>>> import numpy as np
>>> np.set_printoptions(suppress=True, linewidth=100)
>>> def rnd(a):
...     return np.round(a, 2) + 0
... 
>>> M = np.load("out5.npy")
>>> M
array([[ 0.35,  0.15, -0.56, -1.54,  0.75],
       [ 0.13,  0.3 , -0.15,  0.7 , -0.16],
       [ 0.18, -0.01,  0.01, -1.08,  0.46],
       [ 0.06, -0.41, -0.3 ,  0.27,  0.09],
       [ 0.65,  0.45, -0.54,  0.02, -0.02],
       [ 0.1 ,  0.3 ,  0.47,  1.69, -0.85],
       [ 0.28,  0.69, -0.17, -0.25,  0.3 ],
       [-0.33, -0.42,  0.48, -0.33, -0.11]])
>>> rnd(np.linalg.norm(M, "nuc"))
np.float64(5.81)
>>> rnd(np.linalg.norm(M[6], 1)), rnd(np.linalg.norm(M[6], np.inf))
(np.float64(1.69), np.float64(0.69))
>>> rnd(np.linalg.norm(M[6] - M[0]))
np.float64(1.52)
>>> rnd(M[6] @ M[0])
np.float64(0.91)
>>> rnd(np.linalg.norm(M) ** 2 / np.linalg.norm(M, 2) ** 2)
np.float64(1.33)
>>> rnd(np.linalg.norm(M, axis=1))
array([1.84, 0.8 , 1.19, 0.59, 0.96, 1.97, 0.86, 0.8 ])
>>> np.linalg.norm(M, axis=1).argmax()
np.int64(5)
>>> rnd(np.linalg.norm(M, axis=0))
array([0.89, 1.11, 1.09, 2.67, 1.28])
>>> rnd(np.linalg.norm(M, 1)), rnd(np.linalg.norm(M, np.inf))
(np.float64(5.88), np.float64(3.41))
>>> proj = M @ np.linalg.solve(M.T @ M, M.T)
>>> rnd(np.trace(proj))
np.float64(5.0)
>>> rnd(np.diag(proj))
array([0.43, 0.23, 0.75, 0.88, 0.84, 0.76, 0.69, 0.43])
>>> np.allclose(proj @ proj, proj)
True
>>> U, s, VT = np.linalg.svd(M, full_matrices=False)
>>> np.abs(U[:, 0]).round(6).argmax()
np.int64(5)
>>> rnd(np.sqrt((s ** 2).sum())), rnd(np.linalg.norm(M))
(np.float64(3.46), np.float64(3.46))
>>> rnd(np.abs(VT[0]))
array([0.08, 0.02, 0.21, 0.88, 0.41])
>>> U.shape, s.shape, VT.shape
((8, 5), (5,), (5, 5))
>>> arr = np.load("m.npy")
>>> arr
array([[  8.43,  14.29,   0.52,  -4.64],
       [  5.03,  -0.11,   4.5 ,  17.71],
       [  5.36,   2.8 , -15.36,   1.44],
       [-13.36,   8.48,  -1.62,   3.94]])
>>> other = arr / np.linalg.norm(arr, axis=1, keepdims=True)
>>> gram = other @ other.T
>>> rnd(np.degrees(np.arccos(np.clip(gram[3, 1], -1, 1))))
np.float64(91.04)
>>> rnd(gram)
array([[ 1.  , -0.12,  0.25, -0.04],
       [-0.12,  1.  , -0.05, -0.02],
       [ 0.25, -0.05,  1.  , -0.06],
       [-0.04, -0.02, -0.06,  1.  ]])
>>> np.argwhere(np.triu(np.abs(gram) > 0.95, 1))
array([], shape=(0, 2), dtype=int64)
>>> rnd(np.linalg.eigvals(arr))
array([ 15.34+7.64j,  15.34-7.64j, -16.89+2.04j, -16.89-2.04j])
>>> rnd(np.linalg.det(arr.T))
np.float64(85093.58)
>>> rnd(np.einsum("ii->", arr))
np.float64(-3.1)
>>> rnd(np.linalg.det(arr[::-1]))
np.float64(85093.58)
>>> gram = arr.T @ arr
>>> (arr @ arr.T).shape
(4, 4)
>>> rnd(np.diag(gram))
array([303.58, 283.97, 259.07, 352.77])
>>> rnd(np.linalg.eigvalsh(gram)[::-1])
array([399.99, 324.17, 262.52, 212.73])
>>> np.allclose(gram, gram.T)
True
>>> np.linalg.matrix_rank(gram)
np.int64(4)
>>> rnd(gram)
array([[303.58,  21.63, -33.67,   5.05],
       [ 21.63, 283.97, -49.81, -30.81],
       [-33.67, -49.81, 259.07,  48.78],
       [  5.05, -30.81,  48.78, 352.77]])
>>> rnd(np.trace(gram)), rnd((arr ** 2).sum())
(np.float64(1199.4), np.float64(1199.4))
